$ python3 -q
>>> import numpy as np
>>> np.set_printoptions(precision=2, suppress=True, linewidth=100, floatmode="fixed")
>>> def rd(a):
...     return np.round(a, 2) + 0
... 
>>> K = np.loadtxt("x.csv", delimiter=",")
>>> print(K)
[[ -9.66  16.67  -5.36]
 [ 13.98  -8.17 -11.74]
 [  9.05  -3.57  17.48]
 [ 14.05  -1.36  14.17]
 [ -2.43 -17.06  10.14]
 [ -3.74  15.91  11.53]
 [ -4.28  -0.48 -19.53]
 [ -9.04 -16.67  -6.37]
 [ -4.74  18.06  -7.16]
 [ 13.41  -6.66  13.26]
 [ -4.72  18.16  -6.92]
 [ 13.95  12.64   6.75]
 [ -4.80 -19.34   1.70]
 [ -5.29  -6.76 -18.06]
 [  6.04   1.52 -19.00]
 [ 10.71   3.05  16.61]
 [-10.55  16.77  -2.70]
 [  5.74 -18.11  -6.25]
 [  0.24  -9.00  17.86]
 [  1.27  17.59  -9.44]
 [ 12.17 -12.18  10.18]
 [ -5.84  17.84   6.90]
 [  3.29   8.06  18.01]
 [-19.73   0.98   3.11]
 [ -5.12 -16.29 -10.41]
 [ 10.09 -12.23 -12.19]
 [ -0.06   3.28  19.73]]
>>> cov = np.cov(K, rowvar=False)
>>> print(rd(np.corrcoef(K.T)))
[[ 1.00 -0.21  0.26]
 [-0.21  1.00  0.04]
 [ 0.26  0.04  1.00]]
>>> print(rd(K.std(axis=0)))
[ 8.91 12.81 12.42]
>>> print(rd(np.linalg.eigvalsh(cov)[::-1]))
[177.29 169.84  65.92]
>>> print(rd(np.polyfit(K[:, 2], K[:, 0], 1)))
[0.19 0.67]
>>> print(np.argsort(-K.std(axis=0).round(6), kind="stable"))
[1 2 0]
>>> x = np.array([-9, -1, -9])
>>> target = K @ x
>>> print(rd(np.linalg.solve(K.T @ K, K.T @ target)))
[-9.00 -1.00 -9.00]
>>> print(rd(np.linalg.pinv(K) @ K))
[[1.00 0.00 0.00]
 [0.00 1.00 0.00]
 [0.00 0.00 1.00]]
>>> print(rd(np.linalg.lstsq(K, target)[0]))
[-9.00 -1.00 -9.00]
>>> rng = np.random.default_rng(8300)
>>> target = target + 0.05 * rng.normal(size=27)
>>> print(rd(target))
[ 118.56  -12.00 -235.25 -252.64  -52.26  -85.87  214.71  155.36   88.99 -233.40   86.62 -198.95
   47.24  216.97  115.11 -248.95  102.60   22.69 -153.86   55.98 -188.95  -27.50 -199.77  148.57
  155.99   31.06 -180.33]
>>> c, *_ = np.linalg.lstsq(K, target)
>>> print(c.round())
[-9.00 -1.00 -9.00]
>>> J = np.load("sample12.npy")
>>> print(rd(J))
[[ 0.33 -0.02  0.02  0.09 -0.14  0.41 -0.16]
 [-0.02  0.61  0.20  0.18 -0.37 -0.15  0.08]
 [ 0.02  0.20  0.85 -0.25  0.08  0.03 -0.13]
 [ 0.09  0.18 -0.25  0.39 -0.17 -0.09 -0.31]
 [-0.14 -0.37  0.08 -0.17  0.38 -0.14 -0.16]
 [ 0.41 -0.15  0.03 -0.09 -0.14  0.66  0.07]
 [-0.16  0.08 -0.13 -0.31 -0.16  0.07  0.77]]
>>> # applying it twice changes nothing
>>> x = np.array([2, 1, 0, 0, 2, 0, 0])
>>> print(rd(np.eye(7) - J))
[[ 0.67  0.02 -0.02 -0.09  0.14 -0.41  0.16]
 [ 0.02  0.39 -0.20 -0.18  0.37  0.15 -0.08]
 [-0.02 -0.20  0.15  0.25 -0.08 -0.03  0.13]
 [-0.09 -0.18  0.25  0.61  0.17  0.09  0.31]
 [ 0.14  0.37 -0.08  0.17  0.62  0.14  0.16]
 [-0.41  0.15 -0.03  0.09  0.14  0.34 -0.07]
 [ 0.16 -0.08  0.13  0.31  0.16 -0.07  0.23]]
>>> print(rd(J @ J @ x))
[ 0.36 -0.16  0.41  0.03  0.11  0.39 -0.55]
>>> print(np.trace(J))
4.0
>>> z = rng.permutation(7)
>>> print(z)
[1 5 2 6 3 4 0]
>>> other = J[z][:, z]
>>> print(rd(other))
[[ 0.61 -0.15  0.20  0.08  0.18 -0.37 -0.02]
 [-0.15  0.66  0.03  0.07 -0.09 -0.14  0.41]
 [ 0.20  0.03  0.85 -0.13 -0.25  0.08  0.02]
 [ 0.08  0.07 -0.13  0.77 -0.31 -0.16 -0.16]
 [ 0.18 -0.09 -0.25 -0.31  0.39 -0.17  0.09]
 [-0.37 -0.14  0.08 -0.16 -0.17  0.38 -0.14]
 [-0.02  0.41  0.02 -0.16  0.09 -0.14  0.33]]
>>> print(rd(np.linalg.det(other)), rd(np.linalg.det(J[z])))
0.0 0.0
>>> U, s, vt = np.linalg.svd(J)
>>> evecs = vt[:(s > 1e-8).sum()]
>>> x = J[6] + -3 * J[3] + rng.integers(2) * np.eye(7)[1]
>>> print(rd(x))
[-0.43 -0.46  0.63 -1.49  0.34  0.34  1.72]
>>> print(rd(np.linalg.norm(x - evecs.T @ evecs @ x)))
0.0
>>> r = np.linalg.matrix_rank(J)
>>> print(r)
4
>>> ns = np.linalg.svd(J)[2][r:].T
>>> print(np.linalg.matrix_rank(J.T @ J), np.linalg.matrix_rank(J @ J.T))
4 4
>>> print(np.linalg.lstsq(J[:-1].T, J[-1])[2])
4
>>> print(np.abs(np.diag(np.linalg.qr(J)[1])) > 1e-9)
[ True  True  True  True False False False]
>>> M = np.load("dump.npy")
>>> print(rd(M))
[[ 0.28 -0.15 -0.32  0.02 -0.28]
 [-0.15  0.08  0.17 -0.01  0.15]
 [-0.32  0.17  0.37 -0.02  0.32]
 [ 0.02 -0.01 -0.02  0.00 -0.02]
 [-0.28  0.15  0.32 -0.02  0.28]]
>>> other = M / np.sqrt((M ** 2).mean(axis=1, keepdims=True))
>>> print(rd(M - M.mean(axis=1, keepdims=True)))
[[ 0.36 -0.06 -0.23  0.11 -0.19]
 [-0.20  0.03  0.12 -0.06  0.10]
 [-0.42  0.07  0.26 -0.13  0.22]
 [ 0.03  0.00 -0.02  0.01 -0.01]
 [-0.36  0.06  0.23 -0.11  0.19]]
>>> print(rd(other[1]))
[-1.17  0.63  1.35 -0.09  1.17]
>>> print(rd(np.linalg.det(2 * M)), rd(np.linalg.det(M)))
0.0 0.0
>>> print(np.einsum("ii->", M))
1.0
>>> print(rd(np.einsum("ij,ji->", M, M)))
1.0
>>> print(rd(np.linalg.eigvals(M)))
[0.00 1.00 0.00 0.00 0.00]
>>> W0 = np.load("out6.npy")
>>> print(rd(W0))
[[-0.41 -2.62 -1.41]
 [ 2.25  0.65 -1.87]
 [ 1.94 -1.31  1.87]]
>>> other = W0 / np.sqrt((W0 ** 2).mean(axis=1, keepdims=True))
>>> print(rd(other[0]))
[-0.24 -1.51 -0.81]
>>> print(rd(W0 - W0.mean(axis=1, keepdims=True)))
[[ 1.07 -1.14  0.07]
 [ 1.91  0.31 -2.22]
 [ 1.11 -2.15  1.04]]
>>> print(np.linalg.matrix_rank(other) == np.linalg.matrix_rank(W0))
True
>>> O, evecs = np.linalg.qr(W0[:, :1])[0], np.linalg.qr(W0[:, 1:])[0]
>>> s = np.linalg.svd(O.T @ evecs, compute_uv=False)
>>> print((s > 0.9).sum())
0
>>> print(rd(np.linalg.norm(O @ O.T - evecs @ evecs.T, 2)))
1.0
>>> other = np.array([[1, 1], [1, 2], [6, 2]])
>>> print(np.linalg.matrix_rank(W0 @ other))
2
>>> print(np.linalg.matrix_rank(np.vstack([W0, other.T])))
3
>>> print(rd(np.einsum("ik,kj->ji", W0, other)))
[[-11.46  -8.34  11.88]
 [ -8.46  -0.19   3.07]]
>>> print(rd(np.einsum("ij->j", W0)))
[ 3.78 -3.27 -1.41]
>>> print(rd(W0 @ other))
[[-11.46  -8.46]
 [ -8.34  -0.19]
 [ 11.88   3.07]]
>>> z = rng.permutation(3)
>>> print(z)
[0 1 2]
>>> other = W0[z][:, z]
>>> print(rd(np.trace(other)))
2.12
>>> print(np.allclose(other, W0))
True
>>> z = rng.integers(0, 2, 8)
>>> feats = np.array([[2, 0, 2, 3, 2, 0, 0, 0],
...     [1, 3, 2, 0, 1, 3, 1, 1],
...     [1, 1, 0, 0, 2, 2, 2, 1],
...     [2, 1, 0, 3, 2, 3, 2, 0],
...     [1, 3, 3, 1, 0, 3, 1, 2],
...     [3, 2, 1, 3, 2, 3, 0, 3],
...     [1, 1, 1, 3, 2, 1, 3, 3],
...     [1, 2, 2, 0, 0, 2, 1, 1]]) * (z[:, None] == z)
>>> print(feats)
[[2 0 2 3 2 0 0 0]
 [0 3 0 0 0 0 0 0]
 [1 0 0 0 2 2 2 1]
 [2 0 0 3 2 3 2 0]
 [1 0 3 1 0 3 1 2]
 [3 0 1 3 2 3 0 3]
 [1 0 1 3 2 1 3 3]
 [1 0 2 0 0 2 1 1]]
>>> def softmax(z):
...     e = np.exp(z - z.max(axis=-1, keepdims=True))
...     return e / e.sum(axis=-1, keepdims=True)
... 
>>> print(rd(softmax(feats).sum(axis=1)))
[1.00 1.00 1.00 1.00 1.00 1.00 1.00 1.00]
>>> print(rd(softmax(10 * feats[2])))
[0.00 0.00 0.00 0.00 0.33 0.33 0.33 0.00]
>>> att = feats @ feats.T / np.sqrt(8)
>>> print(rd(softmax(att + np.triu(np.full(att.shape, -np.inf), 1))))
[[1.00 0.00 0.00 0.00 0.00 0.00 0.00 0.00]
 [0.04 0.96 0.00 0.00 0.00 0.00 0.00 0.00]
 [0.06 0.01 0.94 0.00 0.00 0.00 0.00 0.00]
 [0.01 0.00 0.01 0.98 0.00 0.00 0.00 0.00]
 [0.01 0.00 0.01 0.04 0.95 0.00 0.00 0.00]
 [0.00 0.00 0.00 0.01 0.00 0.99 0.00 0.00]
 [0.00 0.00 0.00 0.02 0.00 0.14 0.83 0.00]
 [0.01 0.00 0.03 0.06 0.49 0.24 0.08 0.08]]
>>> print(rd(softmax(att)[2] @ feats))
[1.81 0.00 0.72 2.47 1.88 2.29 1.66 1.84]
